>>> import numpy as np
>>> np.set_printoptions(precision=1, suppress=True, linewidth=120, sign=" ")
>>> tidy = lambda a: np.round(a, 1) + 0
>>> data = np.loadtxt("test9.csv", delimiter=",")
>>> data
array([[ 4.,  0.,  0.,  2.,  5.,  3.,  0.,  0., -4.],
       [ 0.,  2.,  1.,  0.,  0.,  0.,  1., -2.,  0.],
       [ 0., -4.,  3.,  0.,  0.,  0.,  5., -2.,  0.],
       [-5.,  0.,  0.,  3., -3., -3.,  0.,  0.,  5.],
       [-4.,  0.,  0.,  4.,  0.,  0.,  0.,  0.,  3.],
       [-5.,  0.,  0.,  4.,  5.,  2.,  0.,  0., -2.],
       [ 0.,  1., -2.,  0.,  0.,  0., -1.,  5.,  0.],
       [ 0., -5.,  1.,  0.,  0.,  0.,  2., -2.,  0.],
       [-1.,  0.,  0., -4.,  2., -4.,  0.,  0., -1.]])
>>> r0 = np.array([2, 1, 0])
>>> np.correlate(data[5], data[2], "full")
array([  0.,  10., -25.,   0.,  -8.,  10.,   6.,  30.,   0.,  16., -11., -14.,  -8.,   0.,  -6.,   8.,   0.])
>>> np.polyval(r0, data[5])
array([ 45.,   0.,   0.,  36.,  55.,  10.,   0.,   0.,   6.])
>>> np.cross(data[5, :3], data[2, :3])
array([  0.,  15.,  20.])
>>> vec = np.array([3, -1, 1, -2, 0, -1, 1, 3, -1])
>>> target = data @ vec
>>> target
array([  9.,  -6.,   6., -23., -23., -23.,  11.,   2.,  10.])
>>> tidy(np.linalg.solve(data, target))
array([ 3., -1.,  1., -2.,  0., -1.,  1.,  3., -1.])
>>> tidy(np.linalg.solve(data, data[:, 1]))
array([ 0.,  1.,  0.,  0.,  0.,  0.,  0.,  0.,  0.])
>>> mat = np.loadtxt("block0.csv", delimiter=",")
>>> mat
array([[-0.5, -1.6,  0.3,  0. ,  1.2,  2.6],
       [-1.3, -1.8, -0.4,  1.3,  0.8,  0.9],
       [-2.2,  1.3,  1.8,  0.9,  0.5,  0.2],
       [ 1.5, -1.2,  0. ,  0.8, -0.4, -1.5],
       [-1.8, -0.9,  0.9,  0.2, -0.3,  1.4],
       [-5.1,  0.3, -2.4,  0. , -0.3,  0. ],
       [-1.3, -0.3, -0.2,  0.7,  0.1,  0.8],
       [ 1. , -0.1,  2.2, -0.4,  0.3,  1.8],
       [ 1.5, -0.2, -1.6,  0.2, -0.8, -0.7],
       [-0.6, -1.7,  0.7, -0.5, -0.4, -0.5],
       [-1.7,  0.6,  0.4, -1.1, -1.1, -1.4],
       [ 0.3, -0.2, -0.3, -0.6,  0.6, -0.4],
       [-1.9,  0.4, -1.9,  0.9,  1.5,  0.8],
       [-1.3, -1.3,  2.7, -2.1,  1. ,  0.7],
       [-0.2, -0.2,  0.7,  0.1,  0.3, -0.8],
       [ 1.1, -0.1, -0.5,  0.2,  0.4, -1.1],
       [ 0.6,  0.7,  1. ,  2.6,  0.4,  0.9],
       [ 1.1,  1.5,  0.6, -0.1, -0.9,  1. ],
       [ 0.5,  0.6, -1.2,  1.2, -0.2,  0.5],
       [ 1.6,  0.5,  1. ,  0. ,  1.1,  1.4],
       [ 0.9, -0.4, -1.4, -0.8,  1.3, -0.5],
       [-0.2, -1.3, -1. , -0.3, -0.5,  1.7],
       [-0.9, -0.4, -1.3, -1.3,  0.6, -0.3],
       [ 0.6, -0.3, -0.9,  0. , -0.6,  0.9],
       [ 0.6, -0.6,  0.6, -1.4,  0.2, -1. ],
       [ 0.2,  0.4, -1.3,  1.5,  0.3, -0.9],
       [-0.6,  1.5,  1. ,  0.9, -0.1,  0. ],
       [ 0.6, -1. , -0.3,  0.8,  0.5,  0. ],
       [-1.5, -0.2,  0.4, -1.7, -1.1, -0.7],
       [-1.5, -1.7,  0.2, -0.5,  0.7,  0.7],
       [-0.6, -0.5, -0.3,  0.4, -0.4, -0.5],
       [ 0.3,  0.2, -0.7,  1. , -1.3, -0.5],
       [-1.8,  1.7,  2.4,  1. , -2.1,  0.2],
       [ 0.1, -2. ,  0.8,  0.4,  1.8,  0.1],
       [-0.2,  1. , -1.6,  0.7, -0.2,  0.2],
       [ 0.6,  1. , -0.7, -0.1,  0. , -0.5],
       [-1. ,  0.4, -1. , -0.7,  0.6,  0.4],
       [ 0.6, -2.1,  0.7,  0.3,  0.3, -1.3],
       [ 2.3, -0.6,  0.3, -0.5, -0.5,  0.1],
       [ 1.2, -0.1, -0.5,  0.3,  0.2,  1.6],
       [ 0.3, -0.8, -1.3,  0.3, -0.1, -0.2]])
>>> A2 = np.c_[mat[:, :2] @ np.array([[0, 2], [1, 0]]), np.array([0, 9, 6, 2, 0, 8, 6, 7, 1, 5, 8, 0, 9, 1, 6, 4, 7, 2, 9, 2, 6, 3, 3, 6, 6, 0, 0, 1, 0, 7, 7, 1, 9, 3, 6, 4, 9, 0, 0, 5, 1])]
>>> A2
array([[ -1.6,  -1. ,   0. ],
       [ -1.8,  -2.6,   9. ],
       [  1.3,  -4.4,   6. ],
       [ -1.2,   3. ,   2. ],
       [ -0.9,  -3.6,   0. ],
       [  0.3, -10.2,   8. ],
       [ -0.3,  -2.6,   6. ],
       [ -0.1,   2. ,   7. ],
       [ -0.2,   3. ,   1. ],
       [ -1.7,  -1.2,   5. ],
       [  0.6,  -3.4,   8. ],
       [ -0.2,   0.6,   0. ],
       [  0.4,  -3.8,   9. ],
       [ -1.3,  -2.6,   1. ],
       [ -0.2,  -0.4,   6. ],
       [ -0.1,   2.2,   4. ],
       [  0.7,   1.2,   7. ],
       [  1.5,   2.2,   2. ],
       [  0.6,   1. ,   9. ],
       [  0.5,   3.2,   2. ],
       [ -0.4,   1.8,   6. ],
       [ -1.3,  -0.4,   3. ],
       [ -0.4,  -1.8,   3. ],
       [ -0.3,   1.2,   6. ],
       [ -0.6,   1.2,   6. ],
       [  0.4,   0.4,   0. ],
       [  1.5,  -1.2,   0. ],
       [ -1. ,   1.2,   1. ],
       [ -0.2,  -3. ,   0. ],
       [ -1.7,  -3. ,   7. ],
       [ -0.5,  -1.2,   7. ],
       [  0.2,   0.6,   1. ],
       [  1.7,  -3.6,   9. ],
       [ -2. ,   0.2,   3. ],
       [  1. ,  -0.4,   6. ],
       [  1. ,   1.2,   4. ],
       [  0.4,  -2. ,   9. ],
       [ -2.1,   1.2,   0. ],
       [ -0.6,   4.6,   0. ],
       [ -0.1,   2.4,   5. ],
       [ -0.8,   0.6,   1. ]])
>>> tidy(np.linalg.norm(np.linalg.qr(mat)[0].T @ A2, axis=0) ** 2 / ((A2 ** 2).sum(axis=0) + 1e-12))
array([ 1. ,  1. ,  0.2])
>>> np.linalg.matrix_rank(np.c_[mat, A2])
np.int64(7)
>>> tidy(np.linalg.lstsq(mat, A2[:, 0])[0])
array([ 0.,  1.,  0.,  0.,  0.,  0.])
>>> np.linalg.matrix_rank(A2)
np.int64(3)
>>> D = np.linalg.norm(mat[:, None] - mat[None], axis=-1)
>>> D[29].round(6).argsort(kind="stable")[:4]
array([ 29,   4,   1,   9])
>>> (D + 1e9 * np.eye(41)).round(6).argmin(axis=1)
array([ 29,   6,  26,  15,   6,  12,  30,  19,  40,  30,  28,  15,  36,  29,  30,  11,  26,  35,  34,   7,  11,  23,
        36,  39,  11,  18,   2,  40,  10,   4,  14,  30,   2,  27,  18,  15,  22,   3,  15,  23,  27])
>>> tidy(D[29])
array([ 2.3,  1.9,  3.8,  4.1,  1.8,  5. ,  2. ,  3.8,  4.4,  1.9,  3.7,  2.6,  3.4,  3. ,  2.6,  3.7,  4.5,  4.5,
        3.9,  4. ,  3.4,  2.4,  2.4,  3.1,  3.1,  4. ,  3.8,  2.7,  3. ,  0. ,  2.4,  3.9,  5.2,  2.3,  3.8,  3.8,
        2.5,  3.1,  4.2,  3.5,  2.9])
>>> tidy(D[:5, :5])
array([[ 0. ,  2.4,  4.5,  4.9,  2.5],
       [ 2.4,  0. ,  4. ,  4. ,  2.3],
       [ 4.5,  4. ,  0. ,  5.2,  2.9],
       [ 4.9,  4. ,  5.2,  0. ,  4.5],
       [ 2.5,  2.3,  2.9,  4.5,  0. ]])
>>> tidy(np.linalg.norm(mat - mat.mean(axis=0), axis=1))
array([ 3.1,  2.5,  3.2,  2.7,  2.4,  5.5,  1.4,  3.1,  2.6,  2. ,  2.9,  1.2,  3.1,  4. ,  1.2,  1.9,  3.1,  2.6,
        2. ,  2.7,  2.4,  2.2,  2.1,  1.6,  2.2,  2.3,  2.2,  1.4,  2.7,  2.2,  1. ,  2. ,  4.2,  2.6,  2.1,  1.8,
        1.7,  2.6,  2.7,  2.1,  1.5])
>>> vec = np.array([-1, -2, 1, -3, 2, 3])
>>> target = mat @ vec
>>> tidy(np.linalg.solve(mat.T @ mat, mat.T @ target))
array([-1., -2.,  1., -3.,  2.,  3.])
>>> rng = np.random.default_rng(45210)
>>> target = target + 0.1 * rng.normal(size=41)
>>> tidy(target)
array([14. ,  4.8,  0.2, -6.8,  7.5,  1.5,  2.3,  8.8, -7. ,  3.8, -2.3,  1.7,  1.9, 17. , -0.9, -4.6, -5.3, -2. ,
       -5.3,  4.7,  1.9,  6.7,  4.5,  0.5,  2.5, -8.8, -4.3, -0.3,  3.1, 10.1, -2.3, -8.6, -5.7,  7.3, -5.1, -4.5,
        3.8,  0.3,  0.2,  3. , -1.7])
>>> coef, *_ = np.linalg.lstsq(mat, target)
>>> tidy(np.linalg.norm(target - mat @ coef))
np.float64(0.6)
>>> tidy(mat.T @ (target - mat @ coef))
array([ 0.,  0.,  0.,  0.,  0.,  0.])
>>> coef.round()
array([-1., -2.,  1., -3.,  2.,  3.])
>>> J = np.array([[2, 0, 0, 0, 1],
...     [0, 2, 0, 1, 1],
...     [1, 0, 0, 2, 2],
...     [1, 0, 1, 0, 2],
...     [2, 1, 0, 1, 2],
...     [0, 2, 2, 2, 1],
...     [2, 1, 0, 0, 2]])
>>> J[6] = J[5]
>>> J
array([[ 2,  0,  0,  0,  1],
       [ 0,  2,  0,  1,  1],
       [ 1,  0,  0,  2,  2],
       [ 1,  0,  1,  0,  2],
       [ 2,  1,  0,  1,  2],
       [ 0,  2,  2,  2,  1],
       [ 0,  2,  2,  2,  1]])
>>> # rows 5 and 6 are equal
>>> hat = J @ np.linalg.solve(J.T @ J, J.T)
>>> np.allclose(hat @ hat, hat)
True
>>> tidy(np.diag(hat))
array([ 0.7,  0.9,  1. ,  1. ,  0.5,  0.5,  0.5])
>>> np.linalg.matrix_rank(np.eye(7) - hat)
np.int64(2)
>>> feats = np.load("mat.npy")
>>> feats
array([[ 0.7,  0.6, -1.1, -1.6, -0.3],
       [ 0.5,  0.9, -0.6, -0.9, -1. ],
       [ 0.4,  0.2, -0.2, -0.8,  0.4],
       [-0.9, -0.2,  1.3,  1.4, -0.8],
       [-0.8, -0.3,  1.1,  1.2,  0.4],
       [ 0.7,  0. ,  0.2, -0.5,  1.3],
       [ 0.1,  0. ,  0.5,  0.1, -0.5],
       [ 0.8, -0.2,  0.1, -0.5,  0.8],
       [ 0.8,  0.4, -1.2, -1.5,  0.3],
       [ 0.1, -0.1,  1.1,  0.7,  0.3],
       [ 0.2,  0.2, -0.7, -0.6,  0.2],
       [-0.3,  0.6, -0.7, -0.2, -0.5],
       [ 0.2, -0.1, -0.6, -0.4,  0.5],
       [ 0.6,  0.3, -1. , -1. ,  0. ]])
>>> A2 = np.c_[feats[:, :3] @ np.array([[2, -3, -1], [-1, -3, -2], [-1, -2, -3]]), np.array([0, 2, 3, 0, 3, 2, 3, 3, 1, 2, 1, 0, 1, 0])]
>>> tidy(A2)
array([[ 1.9, -1.7,  1.4,  0. ],
       [ 0.7, -3. , -0.5,  2. ],
       [ 0.8, -1.4, -0.2,  3. ],
       [-2.9,  0.7, -2.6,  0. ],
       [-2.4,  1.1, -1.9,  3. ],
       [ 1.2, -2.5, -1.3,  2. ],
       [-0.3, -1.3, -1.6,  3. ],
       [ 1.7, -2. , -0.7,  3. ],
       [ 2.4, -1.2,  2. ,  1. ],
       [-0.8, -2.2, -3.2,  2. ],
       [ 0.9,  0.2,  1.5,  1. ],
       [-0.5,  0.5,  1.2,  0. ],
       [ 1.1,  0.9,  1.8,  1. ],
       [ 1.9, -0.7,  1.8,  0. ]])
>>> tidy(np.linalg.lstsq(feats, A2[:, 0])[0])
array([ 2., -1., -1.,  0.,  0.])
>>> tidy(np.linalg.norm(A2 - feats @ np.linalg.lstsq(feats, A2)[0], axis=0))
array([ 0. ,  0. ,  0. ,  4.6])
>>> Ac = (A2 - A2.mean(axis=0)) / A2.std(axis=0)
>>> tidy(Ac.std(axis=0))
array([ 1.,  1.,  1.,  1.])
>>> coef = np.linalg.lstsq(np.delete(Ac, 0, axis=1), Ac[:, 0])[0]
>>> tidy(coef)
array([-0.6,  0.9,  0.2])
>>> th = np.radians(58)
>>> R = np.eye(5)
>>> R[0, 0] = R[2, 2] = np.cos(th)
>>> R[0, 2], R[2, 0] = -np.sin(th), np.sin(th)
>>> tidy(R)
array([[ 0.5,  0. , -0.8,  0. ,  0. ],
       [ 0. ,  1. ,  0. ,  0. ,  0. ],
       [ 0.8,  0. ,  0.5,  0. ,  0. ],
       [ 0. ,  0. ,  0. ,  1. ,  0. ],
       [ 0. ,  0. ,  0. ,  0. ,  1. ]])
>>> A2 = feats @ R.T
>>> tidy(np.abs(A2 - feats).max(axis=0))
array([ 1. ,  0. ,  1.4,  0. ,  0. ])
>>> tidy(np.linalg.svd(feats, compute_uv=False)), tidy(np.linalg.svd(A2, compute_uv=False))
(array([ 5. ,  2.6,  1.3,  0.6,  0.4]), array([ 5. ,  2.6,  1.3,  0.6,  0.4]))
>>> np.allclose(feats @ feats.T, A2 @ A2.T)
True
>>> tidy(A2)
array([[ 1.3,  0.6,  0. , -1.6, -0.3],
       [ 0.8,  0.9,  0.1, -0.9, -1. ],
       [ 0.4,  0.2,  0.2, -0.8,  0.4],
       [-1.6, -0.2, -0.1,  1.4, -0.8],
       [-1.4, -0.3, -0.1,  1.2,  0.4],
       [ 0.2,  0. ,  0.7, -0.5,  1.3],
       [-0.4,  0. ,  0.3,  0.1, -0.5],
       [ 0.3, -0.2,  0.7, -0.5,  0.8],
       [ 1.4,  0.4,  0. , -1.5,  0.3],
       [-0.9, -0.1,  0.7,  0.7,  0.3],
       [ 0.7,  0.2, -0.2, -0.6,  0.2],
       [ 0.4,  0.6, -0.6, -0.2, -0.5],
       [ 0.6, -0.1, -0.1, -0.4,  0.5],
       [ 1.2,  0.3,  0. , -1. ,  0. ]])
>>> vec = np.array([0, 0, 0, 1, 2])
>>> target = J @ vec
>>> target
array([ 2,  3,  6,  4,  5,  4,  4])
>>> tidy(np.linalg.solve(J.T @ J, J.T @ target))
array([ 0.,  0.,  0.,  1.,  2.])
>>> tidy(np.linalg.pinv(J) @ J)
array([[ 1.,  0.,  0.,  0.,  0.],
       [ 0.,  1.,  0.,  0.,  0.],
       [ 0.,  0.,  1.,  0.,  0.],
       [ 0.,  0.,  0.,  1.,  0.],
       [ 0.,  0.,  0.,  0.,  1.]])
>>> target = target + 0.3 * rng.normal(size=7)
>>> tidy(target)
array([ 2. ,  3.1,  5.8,  3.6,  5. ,  3.9,  4. ])
>>> coef, *_ = np.linalg.lstsq(J, target)
>>> tidy(np.linalg.norm(target - J @ coef))
np.float64(0.1)
>>> [round(float(np.linalg.norm(np.linalg.solve(J.T @ J + lam * np.eye(5), J.T @ target))), 2) for lam in (0, 1, 10, 100)]
[2.09, 1.83, 1.36, 0.48]
>>> tidy(J.T @ (target - J @ coef))
array([ 0.,  0.,  0.,  0.,  0.])
>>> Ac = feats - feats.mean(axis=0)
>>> V = np.linalg.svd(Ac)[2][:2]
>>> A2 = Ac - Ac @ V.T @ V
>>> tidy((Ac @ V.T).std(axis=0))
array([ 1.3,  0.7])
>>> tidy(A2.std(axis=0))
array([ 0.2,  0.1,  0.2,  0.1,  0.1])
>>> tidy(np.cov(Ac @ V.T, rowvar=False))
array([[ 1.8,  0. ],
       [ 0. ,  0.5]])
>>> X = 0.7 ** np.abs(np.subtract.outer(np.arange(5), np.arange(5)))
>>> tidy(X)
array([[ 1. ,  0.7,  0.5,  0.3,  0.2],
       [ 0.7,  1. ,  0.7,  0.5,  0.3],
       [ 0.5,  0.7,  1. ,  0.7,  0.5],
       [ 0.3,  0.5,  0.7,  1. ,  0.7],
       [ 0.2,  0.3,  0.5,  0.7,  1. ]])
>>> vec = np.ones(5)
>>> for _ in range(4):
...     vec = X @ vec
...     vec /= np.linalg.norm(vec)
...     print(round(vec @ X @ vec, 1))
... 
3.1
3.1
3.1
3.1
>>> tidy(np.linalg.eigvalsh(X)[-1])
np.float64(3.1)
>>> tidy(vec)
array([ 0.4,  0.5,  0.5,  0.5,  0.4])
>>> evals, V = np.linalg.eigh(X)
>>> tidy(np.linalg.svd(X, compute_uv=False))
array([ 3.1,  1. ,  0.4,  0.3,  0.2])
>>> tidy(V.T @ X @ V)
array([[ 0.2,  0. ,  0. ,  0. ,  0. ],
       [ 0. ,  0.3,  0. ,  0. ,  0. ],
       [ 0. ,  0. ,  0.4,  0. ,  0. ],
       [ 0. ,  0. ,  0. ,  1. ,  0. ],
       [ 0. ,  0. ,  0. ,  0. ,  3.1]])
>>> tidy(np.linalg.eigvalsh(X + -1 * np.eye(5)))
array([-0.8, -0.7, -0.6,  0. ,  2.1])
>>> tidy(evals)
array([ 0.2,  0.3,  0.4,  1. ,  3.1])
>>> evals.sum(), np.trace(X)
(np.float64(5.0), np.float64(5.0))
>>> G = X.T @ X
>>> tidy(G)
array([[ 1.9,  2. ,  1.8,  1.5,  1.2],
       [ 2. ,  2.3,  2.3,  2. ,  1.5],
       [ 1.8,  2.3,  2.5,  2.3,  1.8],
       [ 1.5,  2. ,  2.3,  2.3,  2. ],
       [ 1.2,  1.5,  1.8,  2. ,  1.9]])
>>> np.allclose(G, G.T)
True
>>> tidy(np.linalg.eigvalsh(G)[::-1])
array([ 9.6,  1. ,  0.2,  0.1,  0. ])
>>> A2 = data / np.linalg.norm(data, axis=1, keepdims=True)
>>> G = A2 @ A2.T
>>> tidy(np.linalg.norm(A2, axis=1))
array([ 1.,  1.,  1.,  1.,  1.,  1.,  1.,  1.,  1.])
>>> (G - 2 * np.eye(9)).round(6).argmax(axis=1)
array([ 5,  2,  7,  4,  3,  4,  0,  2,  1])
>>> (np.abs(G) > 0.9).astype(int)
array([[ 1,  0,  0,  0,  0,  0,  0,  0,  0],
       [ 0,  1,  0,  0,  0,  0,  0,  0,  0],
       [ 0,  0,  1,  0,  0,  0,  0,  0,  0],
       [ 0,  0,  0,  1,  0,  0,  0,  0,  0],
       [ 0,  0,  0,  0,  1,  0,  0,  0,  0],
       [ 0,  0,  0,  0,  0,  1,  0,  0,  0],
       [ 0,  0,  0,  0,  0,  0,  1,  0,  0],
       [ 0,  0,  0,  0,  0,  0,  0,  1,  0],
       [ 0,  0,  0,  0,  0,  0,  0,  0,  1]])
>>> low = np.linalg.cholesky(X)
>>> tidy(np.diag(low) ** 2)
array([ 1. ,  0.5,  0.5,  0.5,  0.5])
>>> tidy(low @ low.T)
array([[ 1. ,  0.7,  0.5,  0.3,  0.2],
       [ 0.7,  1. ,  0.7,  0.5,  0.3],
       [ 0.5,  0.7,  1. ,  0.7,  0.5],
       [ 0.3,  0.5,  0.7,  1. ,  0.7],
       [ 0.2,  0.3,  0.5,  0.7,  1. ]])
>>> tidy(low)
array([[ 1. ,  0. ,  0. ,  0. ,  0. ],
       [ 0.7,  0.7,  0. ,  0. ,  0. ],
       [ 0.5,  0.5,  0.7,  0. ,  0. ],
       [ 0.3,  0.3,  0.5,  0.7,  0. ],
       [ 0.2,  0.2,  0.3,  0.5,  0.7]])
>>> np.linalg.eigvalsh(X).min() > 0
np.True_
>>> tidy(np.prod(np.diag(low)) ** 2), tidy(np.linalg.det(X))
(np.float64(0.1), np.float64(0.1))
